>>> import numpy as np
>>> np.set_printoptions(suppress=True, linewidth=200)
>>> def rnd(a):
...     return np.round(a, 2) + 0
... 
>>> sig = 3 * 0.9 ** np.arange(3)
>>> O, _ = np.linalg.qr(np.array([[-1.7, -0.7, -0.9], [-1.1, -1.1, -3.1], [-1.3, -0.9, 0.8]]))
>>> rng = np.random.default_rng(20447)
>>> m1 = rng.normal(size=(10, 3)) * sig @ O
>>> print(rnd(m1))
[[-0.98 -0.33  3.08]
 [ 0.33  4.99  6.16]
 [-1.71 -3.8  -1.73]
 [ 0.8   4.51 -2.63]
 [ 3.2   2.7  -1.04]
 [-0.03 -2.84 -3.43]
 [-1.66 -0.5  -3.09]
 [ 4.64  0.5  -0.86]
 [-0.35 -3.87  4.66]
 [ 0.84  1.52 -3.33]]
>>> C2 = np.cov(m1, rowvar=False)
>>> print(rnd(np.polyfit(m1[:, 0], m1[:, 1], 1)))
[ 0.67 -0.06]
>>> print(rnd(np.corrcoef(m1[:, 0], m1[:, 1])[0, 1]))
0.43
>>> print(np.argwhere(np.triu(np.abs(np.corrcoef(m1.T)) > 0.8, 1)))
[]
>>> lab = m1[:, 1] > np.median(m1[:, 1])
>>> f = m1[lab].mean(axis=0) - m1[~lab].mean(axis=0)
>>> print(rnd(f))
[ 2.91  5.11 -0.24]
>>> print(lab.astype(int))
[0 1 0 1 1 0 0 1 0 1]
>>> X = np.load("a.npy")
>>> print(X)
[[-1.  1.  0.  0.  0.  0.  0.]
 [ 0. -1.  1.  0.  0.  0.  0.]
 [ 0.  0. -1.  1.  0.  0.  0.]
 [ 0.  0.  0. -1.  1.  0.  0.]
 [ 0.  0.  0.  0. -1.  1.  0.]
 [ 0.  0.  0.  0.  0. -1.  1.]
 [ 0.  0.  0.  0.  0.  0. -1.]]
>>> print((X - X.T) / 2)
[[ 0.   0.5  0.   0.   0.   0.   0. ]
 [-0.5  0.   0.5  0.   0.   0.   0. ]
 [ 0.  -0.5  0.   0.5  0.   0.   0. ]
 [ 0.   0.  -0.5  0.   0.5  0.   0. ]
 [ 0.   0.   0.  -0.5  0.   0.5  0. ]
 [ 0.   0.   0.   0.  -0.5  0.   0.5]
 [ 0.   0.   0.   0.   0.  -0.5  0. ]]
>>> print(np.allclose(X @ X.T, X.T @ X))
False
>>> print((X + X.T) / 2)
[[-1.   0.5  0.   0.   0.   0.   0. ]
 [ 0.5 -1.   0.5  0.   0.   0.   0. ]
 [ 0.   0.5 -1.   0.5  0.   0.   0. ]
 [ 0.   0.   0.5 -1.   0.5  0.   0. ]
 [ 0.   0.   0.   0.5 -1.   0.5  0. ]
 [ 0.   0.   0.   0.   0.5 -1.   0.5]
 [ 0.   0.   0.   0.   0.   0.5 -1. ]]
>>> print(rnd(np.abs(np.linalg.eigvals(X)).max()))
1.0
>>> print(rnd(np.sort(np.abs(np.linalg.eigvals(X)))))
[1. 1. 1. 1. 1. 1. 1.]
>>> print(np.trace(X))
-7.0
>>> np.linalg.determinant(X)
Traceback (most recent call last):
  File "<python-input-24>", line 1, in <module>
    np.linalg.determinant(X)
    ^^^^^^^^^^^^^^^^^^^^^
AttributeError: module 'numpy.linalg' has no attribute 'determinant'
>>> print(np.allclose(X, X.T))
False
